$ python3 -q
>>> import numpy as np
>>> np.set_printoptions(precision=2, suppress=True, linewidth=140, legacy="1.25")
>>> W0 = np.load("case9.npy")
>>> print(W0)
[[-0.1  0.9 -1.6]
 [ 0.2  1.2 -1.1]
 [ 0.9  0.2  0.3]
 [-0.2  0.   0.4]
 [-0.9 -1.  -0.8]
 [ 0.   0.6  0. ]
 [-3.   6.   6. ]
 [ 1.4 -0.7 -0.6]
 [-0.3 -1.   2.1]
 [-0.3  0.1 -0.3]
 [-0.7  0.8 -1. ]
 [-0.6 -1.  -0.8]
 [ 1.8 -0.9  0.4]
 [-4.3 -1.7 -0.4]
 [-0.9  1.3 -0.6]]
>>> gram = np.cov(W0, rowvar=False)
>>> print(gram)
[[ 2.36 -0.76 -0.96]
 [-0.76  3.33  2.23]
 [-0.96  2.23  3.4 ]]
>>> print(np.argwhere(np.triu(np.abs(np.corrcoef(W0.T)) > 0.8, 1)))
[]
>>> print(np.median(W0, axis=0))
[-0.3  0.1 -0.4]
>>> print(np.polyfit(W0[:, 0], W0[:, 2], 1))
[-0.41 -0.06]
>>> print(np.corrcoef(W0.T))
[[ 1.   -0.27 -0.34]
 [-0.27  1.    0.66]
 [-0.34  0.66  1.  ]]
>>> print(W0.std(axis=0))
[1.48 1.76 1.78]
>>> rng = np.random.default_rng(833515)
>>> Y = W0 + rng.integers(-2, 3, (15, 1)) @ rng.integers(-2, 3, (1, 3))
>>> print(Y)
[[-0.1  0.9 -1.6]
 [ 4.2  1.2  0.9]
 [ 0.9  0.2  0.3]
 [ 1.8  0.   1.4]
 [-2.9 -1.  -1.8]
 [ 2.   0.6  1. ]
 [-3.   6.   6. ]
 [ 5.4 -0.7  1.4]
 [-4.3 -1.   0.1]
 [-2.3  0.1 -1.3]
 [ 3.3  0.8  1. ]
 [-0.6 -1.  -0.8]
 [-2.2 -0.9 -1.6]
 [-2.3 -1.7  0.6]
 [-2.9  1.3 -1.6]]
>>> print(np.abs(Y - W0).sum(axis=1))
[0. 6. 0. 3. 3. 3. 0. 6. 6. 3. 6. 0. 6. 3. 3.]
>>> print(Y - W0)
[[ 0.  0.  0.]
 [ 4.  0.  2.]
 [ 0.  0.  0.]
 [ 2.  0.  1.]
 [-2.  0. -1.]
 [ 2.  0.  1.]
 [ 0.  0.  0.]
 [ 4.  0.  2.]
 [-4.  0. -2.]
 [-2.  0. -1.]
 [ 4.  0.  2.]
 [ 0.  0.  0.]
 [-4.  0. -2.]
 [ 2.  0.  1.]
 [-2.  0. -1.]]
>>> Ac = Y - Y.mean(axis=0)
>>> Uu, sv, VT = np.linalg.svd(Ac, full_matrices=False)
>>> print(np.searchsorted(np.cumsum(sv ** 2) / (sv ** 2).sum(), 0.9) + 1)
2
>>> print(sv ** 2 / (sv ** 2).sum())
[0.57 0.37 0.06]
>>> print(np.linalg.matrix_rank(Ac))
3
>>> print(np.round((sv ** 2).sum() ** 2 / (sv ** 4).sum(), 2))
2.15
>>> print(VT[0] * np.sign(VT[0, np.abs(VT[0]).argmax()]))
[0.96 0.09 0.27]
>>> print(np.round(Ac.mean(axis=0), 2) + 0)
[0. 0. 0.]
>>> print(np.abs(VT[0]).argmax())
0
>>> K = np.load("mat.npy")
>>> print(K)
[[0 0 0 0 0 0]
 [0 0 1 1 1 1]
 [0 1 0 1 0 1]
 [0 1 1 0 0 1]
 [0 1 0 0 0 1]
 [0 1 1 1 1 0]]
>>> # rows and columns are dependent
>>> print(np.argwhere(np.triu(K)))
[[1 2]
 [1 3]
 [1 4]
 [1 5]
 [2 3]
 [2 5]
 [3 5]
 [4 5]]
>>> print(K.sum(axis=0))
[0 4 3 3 2 4]
>>> print(np.trace(K @ K @ K) // 6)
5
>>> print(K @ K)
[[0 0 0 0 0 0]
 [0 4 2 2 1 3]
 [0 2 3 2 2 2]
 [0 2 2 3 2 2]
 [0 1 2 2 2 1]
 [0 3 2 2 1 4]]
>>> low = np.diag(K.sum(axis=1)) - K
>>> print(round(np.linalg.det(low[1:, 1:])))
0
>>> print(low @ np.ones(6))
[0. 0. 0. 0. 0. 0.]
>>> print((np.linalg.eigvalsh(low) < 1e-8).sum())
2
>>> print(low)
[[ 0  0  0  0  0  0]
 [ 0  4 -1 -1 -1 -1]
 [ 0 -1  3 -1  0 -1]
 [ 0 -1 -1  3  0 -1]
 [ 0 -1  0  0  2 -1]
 [ 0 -1 -1 -1 -1  4]]
>>> Uu, sv, VT = np.linalg.svd(K)
>>> evecs = VT[:(sv > 1e-8).sum()]
>>> x = K[0] + -2 * K[5] + rng.integers(2) * np.eye(6)[1]
>>> print(x)
[ 0. -1. -2. -2. -2.  0.]
>>> print(np.diag(evecs.T @ evecs))
[0. 1. 1. 1. 1. 1.]
>>> print(np.round(evecs.T @ evecs, 2) + 0)
[[0. 0. 0. 0. 0. 0.]
 [0. 1. 0. 0. 0. 0.]
 [0. 0. 1. 0. 0. 0.]
 [0. 0. 0. 1. 0. 0.]
 [0. 0. 0. 0. 1. 0.]
 [0. 0. 0. 0. 0. 1.]]
>>> print(round(np.linalg.norm(x - evecs.T @ evecs @ x), 2))
0.0
>>> print(round(np.linalg.norm(K, 2) / np.linalg.norm(K), 2))
0.83
>>> print(np.argsort(-np.linalg.norm(K, axis=0).round(6), kind="stable")[:3])
[1 5 2]
>>> A = np.array([[-4, -4, -3], [-4, -4, 5], [-5, 2, -1], [1, -2, 4]])
>>> print(A)
[[-4 -4 -3]
 [-4 -4  5]
 [-5  2 -1]
 [ 1 -2  4]]
>>> x = np.array([-1, -9, 6])
>>> a = np.maximum(A @ x, 0)
>>> print(A * (a > 1e-9)[:, None])
[[-4 -4 -3]
 [-4 -4  5]
 [ 0  0  0]
 [ 1 -2  4]]
>>> print(A.T @ a)
[-327 -450  448]
>>> X = np.load("m.npy")
>>> print(X)
[[  0.1   0.1   1.5  -0.4]
 [ -0.9   1.6  -0.8   0.6]
 [ -0.7   0.3  -1.1   0.2]
 [  0.8   0.2   1.3  -0.5]
 [ -1.3  -0.1  -1.7   0.8]
 [  0.   -0.1  -0.9  -0.9]
 [ -1.6  -0.9   0.1  -0.5]
 [ -1.4   0.1   0.5   0.1]
 [ -0.9  -0.7   1.2  -0.6]
 [-18.  -48.   32.   32. ]
 [ -0.2   0.3   2.3   0. ]
 [  0.7  -0.6  -1.5   0. ]
 [ -0.2   0.1  -1.2  -1.6]
 [  0.7  -0.5   0.2   1. ]
 [ -0.8   0.8  -0.3  -0.7]
 [  0.7  -0.2  -0.7   0.3]
 [ -1.3   0.2   1.3   1.9]
 [  0.8  -0.9  -1.    0.3]
 [ -1.   -0.1  -0.9   0.9]
 [  0.    0.6   1.1   1.2]
 [  0.4   0.4  -0.6   0.8]
 [  0.5   0.4   1.9   0.3]
 [ -1.1  -1.    0.1  -0.2]
 [  0.7  -1.5   0.1  -0.5]
 [  1.3   0.4   0.   -0.1]
 [  0.1   0.7   2.   -1.5]
 [ -0.9   1.1   0.1   0.2]
 [ -0.1   1.2   1.6  -1.2]
 [ -0.1  -0.5  -0.2  -2.7]]
>>> Ac = (X - X.mean(axis=0)) / X.std(axis=0)
>>> print(Ac.std(axis=0))
[1. 1. 1. 1.]
>>> c = np.linalg.lstsq(np.delete(Ac, 2, axis=1), Ac[:, 2])[0]
>>> print(c)
[-0.08 -0.69  0.21]
>>> print(np.abs(c).argmax())
1
>>> mat = np.load("data.npy")
>>> print(mat)
[[ 1.    0.    0.    0.  ]
 [ 0.    1.    0.    0.  ]
 [ 0.    0.   -0.71  0.71]
 [ 0.    0.   -0.71 -0.71]]
>>> Uu, sv, VT = np.linalg.svd(mat, full_matrices=False)
>>> print(np.sqrt((sv ** 2).sum()), round(np.linalg.norm(mat), 2))
2.0 2.0
>>> print(Uu.shape, sv.shape, VT.shape)
(4, 4) (4,) (4, 4)
>>> print((sv > 1e-8).sum())
4
>>> feats = np.load("test6.npy")
>>> print(feats)
[[ 2 -1  2 -1]
 [ 0  0  0  0]
 [ 2 -1  2 -1]
 [ 0  0  0  0]]
>>> Uu, sv, VT = np.linalg.svd(feats)
>>> evecs = VT[:(sv > 1e-8).sum()]
>>> x = feats[3] + 2 * feats[0] + rng.integers(2) * np.eye(4)[1]
>>> print(x)
[ 4. -2.  4. -2.]
>>> print(np.linalg.matrix_rank(np.vstack([feats, x])))
1
>>> print(evecs.T @ evecs)
[[ 0.4 -0.2  0.4 -0.2]
 [-0.2  0.1 -0.2  0.1]
 [ 0.4 -0.2  0.4 -0.2]
 [-0.2  0.1 -0.2  0.1]]
>>> print(round(float(np.linalg.norm(x - evecs.T @ evecs @ x)), 2))
0.0
